% python3 -q
>>> import numpy as np
>>> np.set_printoptions(precision=3, suppress=True, linewidth=100, legacy="1.25")
>>> rng = np.random.default_rng(65798)
>>> F = np.eye(5, dtype=int)[rng.permutation(5)]
>>> F
array([[0, 0, 1, 0, 0],
       [0, 1, 0, 0, 0],
       [0, 0, 0, 0, 1],
       [1, 0, 0, 0, 0],
       [0, 0, 0, 1, 0]])
>>> np.linalg.norm(F, axis=0)
array([1., 1., 1., 1., 1.])
>>> np.linalg.svd(F, compute_uv=False)
array([1., 1., 1., 1., 1.])
>>> F @ F.T
array([[1, 0, 0, 0, 0],
       [0, 1, 0, 0, 0],
       [0, 0, 1, 0, 0],
       [0, 0, 0, 1, 0],
       [0, 0, 0, 0, 1]])
>>> np.linalg.pinv(F)
array([[0., 0., 0., 1., 0.],
       [0., 1., 0., 0., 0.],
       [1., 0., 0., 0., 0.],
       [0., 0., 0., 0., 1.],
       [0., 0., 1., 0., 0.]])
>>> F.T @ F
array([[1, 0, 0, 0, 0],
       [0, 1, 0, 0, 0],
       [0, 0, 1, 0, 0],
       [0, 0, 0, 1, 0],
       [0, 0, 0, 0, 1]])
>>> other = np.array([[0, 3], [1, 3]])
>>> W2 = np.array([[0, 1, 3], [0, 1, 3], [3, 0, 1]])
>>> K = np.kron(other, W2)
>>> K
array([[0, 0, 0, 0, 3, 9],
       [0, 0, 0, 0, 3, 9],
       [0, 0, 0, 9, 0, 3],
       [0, 1, 3, 0, 3, 9],
       [0, 1, 3, 0, 3, 9],
       [3, 0, 1, 9, 0, 3]])
>>> Uu, sv, VT = np.linalg.svd(K)
>>> V = VT[:(sv > 1e-8).sum()]
>>> x0 = K[4] + -3 * K[0] + rng.integers(2) * np.eye(6)[3]
>>> x0
array([  0.,   1.,   3.,   1.,  -6., -18.])
>>> np.round(V.T @ V, 3) + 0
array([[ 0.989, -0.099,  0.033,  0.   ,  0.   ,  0.   ],
       [-0.099,  0.11 ,  0.297,  0.   ,  0.   ,  0.   ],
       [ 0.033,  0.297,  0.901,  0.   ,  0.   ,  0.   ],
       [ 0.   ,  0.   ,  0.   ,  0.989, -0.099,  0.033],
       [ 0.   ,  0.   ,  0.   , -0.099,  0.11 ,  0.297],
       [ 0.   ,  0.   ,  0.   ,  0.033,  0.297,  0.901]])
>>> r = np.linalg.matrix_rank(K)
>>> r
4
>>> ns = np.linalg.svd(K)[2][r:].T
>>> [int(np.linalg.matrix_rank(K[:i])) for i in range(1, len(K) + 1)]
[1, 1, 2, 3, 3, 4]
>>> ns.shape
(6, 2)
>>> np.round(ns @ ns.T, 3) + 0
array([[ 0.011,  0.099, -0.033,  0.   ,  0.   ,  0.   ],
       [ 0.099,  0.89 , -0.297,  0.   ,  0.   ,  0.   ],
       [-0.033, -0.297,  0.099,  0.   ,  0.   ,  0.   ],
       [ 0.   ,  0.   ,  0.   ,  0.011,  0.099, -0.033],
       [ 0.   ,  0.   ,  0.   ,  0.099,  0.89 , -0.297],
       [ 0.   ,  0.   ,  0.   , -0.033, -0.297,  0.099]])
>>> [round(float(x), 3) for x in np.linalg.svd(K, compute_uv=False)[:3]]
[19.978, 12.502, 3.237]
>>> np.linalg.cond(K) > 100
True
>>> m1 = np.load("a.npy")
>>> m1
array([[ 0.,  0., -1.,  0.,  0.],
       [ 0.,  1.,  0.,  0.,  0.],
       [ 1.,  0.,  0.,  0.,  0.],
       [ 0.,  0.,  0.,  1.,  0.],
       [ 0.,  0.,  0.,  0.,  1.]])
>>> labels = rng.permutation(5)
>>> other = m1[:, labels] * rng.choice([-1, 1], 5)
>>> other
array([[ 0.,  1.,  0., -0.,  0.],
       [ 0., -0.,  0., -1.,  0.],
       [ 0., -0.,  0., -0.,  1.],
       [ 1., -0.,  0., -0.,  0.],
       [ 0., -0.,  1., -0.,  0.]])
>>> Uu, _, VT = np.linalg.svd(m1.T @ other)
>>> np.linalg.lstsq(m1, other)[0]
array([[ 0.,  0.,  0.,  0.,  1.],
       [ 0.,  0.,  0., -1.,  0.],
       [ 0., -1.,  0.,  0.,  0.],
       [ 1.,  0.,  0.,  0.,  0.],
       [ 0.,  0.,  1.,  0.,  0.]])
>>> labels
array([3, 2, 4, 1, 0])
>>> ang = np.radians(60)
>>> r_ = np.eye(6)
>>> r_[3, 3] = r_[2, 2] = np.cos(ang)
>>> r_[3, 2], r_[2, 3] = -np.sin(ang), np.sin(ang)
>>> r_
array([[ 1.   ,  0.   ,  0.   ,  0.   ,  0.   ,  0.   ],
       [ 0.   ,  1.   ,  0.   ,  0.   ,  0.   ,  0.   ],
       [ 0.   ,  0.   ,  0.5  ,  0.866,  0.   ,  0.   ],
       [ 0.   ,  0.   , -0.866,  0.5  ,  0.   ,  0.   ],
       [ 0.   ,  0.   ,  0.   ,  0.   ,  1.   ,  0.   ],
       [ 0.   ,  0.   ,  0.   ,  0.   ,  0.   ,  1.   ]])
>>> other = K @ r_.T
>>> np.allclose(K @ K.T, other @ other.T)
True
>>> np.round(np.linalg.svd(K, compute_uv=False), 3) + 0, np.round(np.linalg.svd(other, compute_uv=False), 3) + 0
(array([19.978, 12.502,  3.237,  2.026,  0.   ,  0.   ]), array([19.978, 12.502,  3.237,  2.026,  0.   ,  0.   ]))
>>> np.abs(other - K).max(axis=0)
array([0.   , 0.   , 7.794, 5.366, 0.   , 0.   ])
>>> round(np.linalg.det(r_), 3), np.trace(r_)
(1.0, 5.0)
>>> (m1 - m1.T) / 2
array([[ 0.,  0., -1.,  0.,  0.],
       [ 0.,  0.,  0.,  0.,  0.],
       [ 1.,  0.,  0.,  0.,  0.],
       [ 0.,  0.,  0.,  0.,  0.],
       [ 0.,  0.,  0.,  0.,  0.]])
>>> np.trace(m1)
3.0
>>> A = np.loadtxt("sample9.csv", delimiter=",")
>>> A
array([[ 1.,  0.,  0.],
       [ 0., -1.,  0.],
       [ 0.,  0., -1.]])
>>> np.all(np.linalg.eigvalsh(A) > 0)
False
>>> np.allclose(A @ A.T, A.T @ A)
True
>>> (A - A.T) / 2
array([[0., 0., 0.],
       [0., 0., 0.],
       [0., 0., 0.]])
>>> np.linalg.matrix_power(A, 4)
array([[1., 0., 0.],
       [0., 1., 0.],
       [0., 0., 1.]])
>>> A @ A
array([[1., 0., 0.],
       [0., 1., 0.],
       [0., 0., 1.]])
>>> np.allclose(A, A.T)
True
>>> np.sort(np.abs(np.linalg.eigvals(A)))
array([1., 1., 1.])
>>> np.trace(A)
-1.0
>>> vals, V = np.linalg.eigh(A)
>>> x0 = np.array([2, -2, -1])
>>> np.abs(A).sum(axis=1).max(), np.abs(vals).max()
(1.0, 1.0)
>>> V * np.abs(vals) @ V.T
array([[1., 0., 0.],
       [0., 1., 0.],
       [0., 0., 1.]])
>>> (np.sign(V[:, -1].round(6)) == np.sign(V[0, -1].round(6))).astype(int)
array([1, 0, 0])
>>> x0 @ A @ x0
-1.0
>>> np.linalg.eigvalsh(A[1:, 1:])
array([-1., -1.])
>>> V * np.maximum(vals, 0) @ V.T
array([[1., 0., 0.],
       [0., 0., 0.],
       [0., 0., 0.]])
>>> np.linalg.pinv(A)
array([[ 1.,  0.,  0.],
       [ 0., -1.,  0.],
       [ 0.,  0., -1.]])
>>> np.linalg.norm(A, axis=0)
array([1., 1., 1.])
>>> A.T @ A
array([[1., 0., 0.],
       [0., 1., 0.],
       [0., 0., 1.]])
>>> x0 = np.array([0, 0, 2])
>>> h = np.maximum(A @ x0, 0)
>>> h
array([0., 0., 0.])
>>> A.T @ h
array([0., 0., 0.])
>>> A * (h > 1e-9)[:, None]
array([[ 0.,  0.,  0.],
       [ 0., -0.,  0.],
       [ 0.,  0., -0.]])
>>> M = np.loadtxt("test7.csv", delimiter=",")
>>> M
array([[ 2., -2., -3.],
       [ 0.,  1.,  3.],
       [ 0.,  0.,  0.]])
>>> blk = np.stack([M, -2 * M, M[::-1]])
>>> np.linalg.matrix_rank(blk)
array([2, 2, 2])
>>> blk.sum(axis=0)
array([[-2.,  2.,  3.],
       [ 0.,  0.,  0.],
       [ 2., -2., -3.]])
>>> np.linalg.cond(M) > 100
True
>>> np.linalg.matrix_rank(M, rtol=0.1)
2
>>> round(float(np.linalg.norm(M, 2) / np.linalg.norm(M)), 3)
0.963
>>> np.argsort(-np.linalg.norm(M, axis=0).round(6), kind="stable")[:3]
array([2, 1, 0])
>>> mat = np.loadtxt("mat.csv", delimiter=",")
>>> mat
array([[ 4.,  5., -5.],
       [ 0., -3.,  6.],
       [ 0.,  0., -6.]])
>>> other = mat + rng.integers(-2, 3, (3, 2)) @ rng.integers(-2, 3, (2, 3))
>>> other
array([[ 0.,  9.,  1.],
       [ 2., -3.,  4.],
       [-2.,  2., -3.]])
>>> np.round(np.linalg.svd(other - mat, compute_uv=False), 3) + 0
array([9.541, 1.406, 0.   ])
>>> round(np.linalg.norm(mat, 1), 3), np.round(np.linalg.norm(mat, np.inf), 3)
(17.0, 14.0)
>>> round(np.linalg.norm(mat, "nuc"), 3)
17.066
>>> round(float(np.linalg.norm(mat[1], 1)), 3), round(float(np.linalg.norm(mat[1], np.inf)), 3)
(9.0, 6.0)
>>> np.round(np.linalg.norm(mat) ** 2 / np.linalg.norm(mat, 2) ** 2, 3)
1.172
>>> np.linalg.norm(mat, axis=1).argmax()
0
>>> np.linalg.norm(mat, axis=0)
array([4.   , 5.831, 9.849])
>>> mat[1] @ mat[0]
-45.0
>>> feats = np.loadtxt("data.csv", delimiter=",")
>>> feats
array([[ 0.,  0., -3.,  0.],
       [ 0., -3.,  0.,  0.],
       [ 0.,  0.,  0.,  1.],
       [-2.,  0.,  0.,  0.]])
>>> Uu, sv, VT = np.linalg.svd(M)
>>> np.argmax(sv[:-1] / (sv[1:] + 1e-6)) + 1
2
>>> other = Uu[:, :2] @ np.diag(sv[:2]) @ VT[:2]
>>> np.linalg.matrix_rank(M, rtol=0.05)
2
>>> round(np.abs(M - other).max(), 3)
0.0
>>> other.round(3) + 0
array([[ 2., -2., -3.],
       [ 0.,  1.,  3.],
       [ 0.,  0.,  0.]])
>>> feats.T @ feats
array([[4., 0., 0., 0.],
       [0., 9., 0., 0.],
       [0., 0., 9., 0.],
       [0., 0., 0., 1.]])
>>> np.linalg.pinv(feats)
array([[ 0.   ,  0.   ,  0.   , -0.5  ],
       [ 0.   , -0.333,  0.   ,  0.   ],
       [-0.333,  0.   ,  0.   ,  0.   ],
       [ 0.   ,  0.   ,  1.   ,  0.   ]])
>>> feats @ feats.T
array([[9., 0., 0., 0.],
       [0., 9., 0., 0.],
       [0., 0., 1., 0.],
       [0., 0., 0., 4.]])
>>> other = feats / np.sqrt((feats ** 2).mean(axis=1, keepdims=True))
>>> other[3]
array([-2.,  0.,  0.,  0.])
>>> np.linalg.norm(other, axis=1)
array([2., 2., 2., 2.])
>>> feats - feats.mean(axis=1, keepdims=True)
array([[ 0.75,  0.75, -2.25,  0.75],
       [ 0.75, -2.25,  0.75,  0.75],
       [-0.25, -0.25, -0.25,  0.75],
       [-1.5 ,  0.5 ,  0.5 ,  0.5 ]])
>>> np.linalg.matrix_rank(feats - feats.mean(axis=1, keepdims=True))
3
>>> E = np.array([[-3, 1, -3, 1], [-6, 1, 1, 2], [6, -3, -1, -2]])
>>> other = np.array([[-2, 2, 2], [-2, -1, -2]])
>>> W2 = np.kron(other, E)
>>> np.linalg.matrix_rank(W2)
6
